$ python -q
>>> import numpy as np
>>> from numpy import linalg as LA
>>> np.set_printoptions(suppress=True, linewidth=200)
>>> K = np.load("a.npy")
>>> K
array([[-1.92,  0.  ,  1.09,  0.19, -4.4 ],
       [ 0.39,  0.41, -2.82, -1.9 ,  4.71],
       [ 0.83,  1.2 ,  4.07, -2.58, -2.  ],
       [-2.91, -0.36,  0.14,  1.69, -5.05],
       [-4.69, -0.78, -4.09,  2.2 , -3.21],
       [ 2.4 , -0.11, -0.64, -0.71,  4.01],
       [-1.2 , -1.01, -3.25,  2.08,  0.51],
       [-2.22, -0.69, -2.48,  1.8 , -1.33],
       [ 0.03, -0.1 ,  1.12,  0.59, -1.52],
       [-3.99, -0.23, -7.21, -0.72,  2.53],
       [-0.68, -0.89, -3.04,  2.33,  1.39],
       [ 0.49,  0.62,  4.14, -0.38, -3.2 ],
       [ 3.21,  0.27,  2.88, -0.9 ,  1.58],
       [ 3.3 ,  0.32, -2.07, -1.78,  8.09],
       [ 2.61,  0.44, -1.99, -1.92,  7.09],
       [ 4.02,  0.1 ,  3.61,  0.09,  1.83],
       [-0.68, -0.76, -4.08,  1.69,  2.91],
       [ 0.7 ,  0.18, -3.41, -1.73,  5.49],
       [-1.71, -0.2 , -6.7 , -0.4 ,  5.59],
       [-1.82, -0.6 , -2.02,  1.68, -1.1 ],
       [-1.82,  0.11, -5.02, -1.32,  3.63],
       [-1.8 ,  0.09,  4.38,  1.1 , -7.99],
       [-2.93, -0.17,  2.59,  1.7 , -7.87],
       [-0.71,  0.49,  5.09, -0.1 , -6.57]])
>>> hat = K @ LA.solve(K.T @ K, K.T)
>>> np.allclose(hat @ hat, hat)
True
>>> round(np.trace(hat), 2)
np.float64(5.0)
>>> Ac = (K - K.mean(axis=0)) / K.std(axis=0)
>>> np.argwhere(np.abs(Ac) > 2)
array([[2, 1]])
>>> c = LA.lstsq(np.delete(Ac, 2, axis=1), Ac[:, 2])[0]
>>> np.abs(c).argmax()
np.int64(3)
>>> round(float(1 - np.var(Ac[:, 2] - np.delete(Ac, 2, axis=1) @ c)), 2)
1.0
